% ipython --no-banner

In [1]: import numpy as np

In [2]: import numpy.linalg as la

In [3]: np.set_printoptions(suppress=True, linewidth=200)

In [4]: rd = lambda a: np.round(a, 2) + 0

In [5]: M = np.load("w.npy")

In [6]: print(rd(M))
[[-0.22 -0.04  0.77 -0.29 -0.52]
 [ 0.37 -0.33 -0.32 -0.79 -0.17]
 [-0.44  0.42 -0.52 -0.03 -0.6 ]
 [-0.73 -0.07 -0.01 -0.42  0.53]
 [-0.29 -0.84 -0.17  0.33 -0.25]]

In [7]: print(rd(la.pinv(M)))
[[-0.22  0.37 -0.44 -0.73 -0.29]
 [-0.04 -0.33  0.42 -0.07 -0.84]
 [ 0.77 -0.32 -0.52 -0.01 -0.17]
 [-0.29 -0.79 -0.03 -0.42  0.33]
 [-0.52 -0.17 -0.6   0.53 -0.25]]

In [8]: print(rd(M @ M.T))
[[1. 0. 0. 0. 0.]
 [0. 1. 0. 0. 0.]
 [0. 0. 1. 0. 0.]
 [0. 0. 0. 1. 0.]
 [0. 0. 0. 0. 1.]]

In [9]: print(rd(M[:, 4] @ M[:, 2]))
0.0

In [10]: print(rd(la.norm(M, axis=0)))
[1. 1. 1. 1. 1.]

In [11]: vec = np.array([-4, 5, -4, -2, -3])

In [12]: print(rd(M @ np.eye(5)[4]))
[-0.52 -0.17 -0.6   0.53 -0.25]

In [13]: print(rd((M * vec).sum(axis=1)))
[-0.26  0.29  7.8   1.92 -2.3 ]

In [14]: print(la.norm(M @ vec) <= la.norm(M, 2) * la.norm(vec) + 1e-9)
True

In [15]: print((M @ vec).argmax())
2

In [16]: print(rd(M @ (2 * vec)))
[-0.52  0.58 15.6   3.84 -4.61]

In [17]: print(rd(np.einsum("ij,j->i", M, vec)))
[-0.26  0.29  7.8   1.92 -2.3 ]

In [18]: print(rd(M @ np.ones(5)))
[-0.29 -1.25 -1.17 -0.71 -1.22]

In [19]: vec = np.array([1, 3, 1, 3, 1])

In [20]: y = M @ vec

In [21]: print(rd(y))
[-0.94 -3.48 -0.4  -1.68 -2.24]

In [22]: print(rd(la.solve(M.T, M[1])))
[0. 1. 0. 0. 0.]

In [23]: print(rd(la.solve(M, y + M[:, 0])))
[2. 3. 1. 3. 1.]

In [24]: vec = np.array([0, 2, -2, 1, -2])

In [25]: print(rd(M.T @ (M @ vec)))
[ 0.  2. -2.  1. -2.]

In [26]: print(rd(np.sort(np.abs(np.degrees(np.angle(la.eigvals(M)))))))
[  0.   114.01 114.01 164.26 164.26]

In [27]: print(5 - la.matrix_rank(M - np.eye(5), tol=1e-8))
1

In [28]: print(rd(la.inv(M)))
[[-0.22  0.37 -0.44 -0.73 -0.29]
 [-0.04 -0.33  0.42 -0.07 -0.84]
 [ 0.77 -0.32 -0.52 -0.01 -0.17]
 [-0.29 -0.79 -0.03 -0.42  0.33]
 [-0.52 -0.17 -0.6   0.53 -0.25]]

In [29]: A = np.load("dump.npy")

In [30]: print(A)
[[ 0.  2.  0.]
 [ 2.  1.  2.]
 [ 0.  2. -2.]]

In [31]: vec = np.array([2, 2, 3])

In [32]: h1 = np.maximum(A @ vec, 0)

In [33]: print(rd(np.tanh(A @ vec)))
[ 1.    1.   -0.96]

In [34]: print(np.maximum(A @ vec, 0) - np.maximum(-A @ vec, 0))
[ 4. 12. -2.]

In [35]: print(A.T @ h1)
[24. 20. 24.]

In [36]: print(h1)
[ 4. 12.  0.]

In [37]: print(np.maximum(A @ (3 * vec), 0))
[12. 36.  0.]

In [38]: print(np.flatnonzero(h1 > 1e-9))
[0 1]

In [39]: r0, v = A[1], A[2]

In [40]: print(r0 @ v)
-2.0

In [41]: print(r0 @ r0)
9.0

In [42]: p = (r0 @ v) / (r0 @ r0) * r0

In [43]: print(rd(p))
[-0.44 -0.22 -0.44]

In [44]: print(np.outer(r0, v))
[[ 0.  4. -4.]
 [ 0.  2. -2.]
 [ 0.  4. -4.]]

In [45]: evals, vecs = la.eigh(A)

In [46]: print(rd(la.eigvalsh(A @ A)))
[ 0.62  9.51 10.87]

In [47]: print(rd(vecs.T @ vecs))
[[1. 0. 0.]
 [0. 1. 0.]
 [0. 0. 1.]]

In [48]: print(np.unique(evals.round(6) + 0, return_counts=True)[1])
[1 1 1]

In [49]: print(np.abs(vecs[:, -1]).round(6).argmax())
1

In [50]: vec = np.array([-1, -2, 3])

In [51]: print(A * vec)
[[-0. -4.  0.]
 [-2. -2.  6.]
 [-0. -4. -6.]]

In [52]: print((A @ vec).argmax())
1

In [53]: rng = np.random.default_rng(928)

In [54]: z = rng.permutation(3)

In [55]: M2 = A[:, z] * rng.choice([-1, 1], 3)

In [56]: print(M2)
[[-0. -2. -0.]
 [-2. -1. -2.]
 [ 2. -2. -0.]]

In [57]: U, _, Vh = la.svd(A.T @ M2)

In [58]: print(rd(U @ Vh))
[[ 0.  0. -1.]
 [ 0. -1.  0.]
 [-1.  0.  0.]]

In [59]: print(rd(la.lstsq(A, M2)[0]))
[[ 0.  0. -1.]
 [ 0. -1.  0.]
 [-1.  0.  0.]]

In [60]: K = np.loadtxt("mat.csv", delimiter=",")

In [61]: print(rd(K))
[[0.19 0.24 0.24 0.1  0.24]
 [0.07 0.36 0.14 0.36 0.07]
 [0.21 0.   0.36 0.14 0.29]
 [0.33 0.33 0.   0.27 0.07]
 [0.33 0.   0.   0.17 0.5 ]]

In [62]: print(rd(K.sum(axis=1)))
[1. 1. 1. 1. 1.]

In [63]: print(rd(np.sort(np.abs(la.eigvals(K)))[::-1]))
[1.   0.45 0.29 0.17 0.17]

In [64]: p = np.eye(5)[2]

In [65]: for _ in range(3):
    ...:     p = p @ K
    ...:     print(p.round(2))
    ...: 
[0.21 0.   0.36 0.14 0.29]
[0.26 0.1  0.18 0.16 0.31]
[0.25 0.15 0.14 0.18 0.28]

In [66]: feats = np.loadtxt("test4.csv", delimiter=",")

In [67]: print(feats)
[[-0.93 -1.17]
 [-0.2  -0.8 ]
 [ 1.48 -2.32]
 [ 1.04  0.59]
 [-1.81 -0.6 ]
 [-0.05  0.84]]

In [68]: vec = np.array([1, 1])

In [69]: y = feats @ vec

In [70]: print(rd(la.pinv(feats) @ feats))
[[1. 0.]
 [0. 1.]]

In [71]: print(rd(la.solve(feats.T @ feats, feats.T @ y)))
[1. 1.]

In [72]: print(rd(y))
[-2.1  -1.   -0.84  1.63 -2.41  0.79]

In [73]: print(rd(la.lstsq(feats, y)[0]))
[1. 1.]

In [74]: y = y + 0.3 * rng.normal(size=6)

In [75]: print(rd(y))
[-2.31 -1.19 -1.05  1.55 -2.38  0.66]

In [76]: beta, *_ = la.lstsq(feats, y)

In [77]: print(beta.round())
[1. 1.]

In [78]: print(rd(feats.T @ (y - feats @ beta)))
[0. 0.]
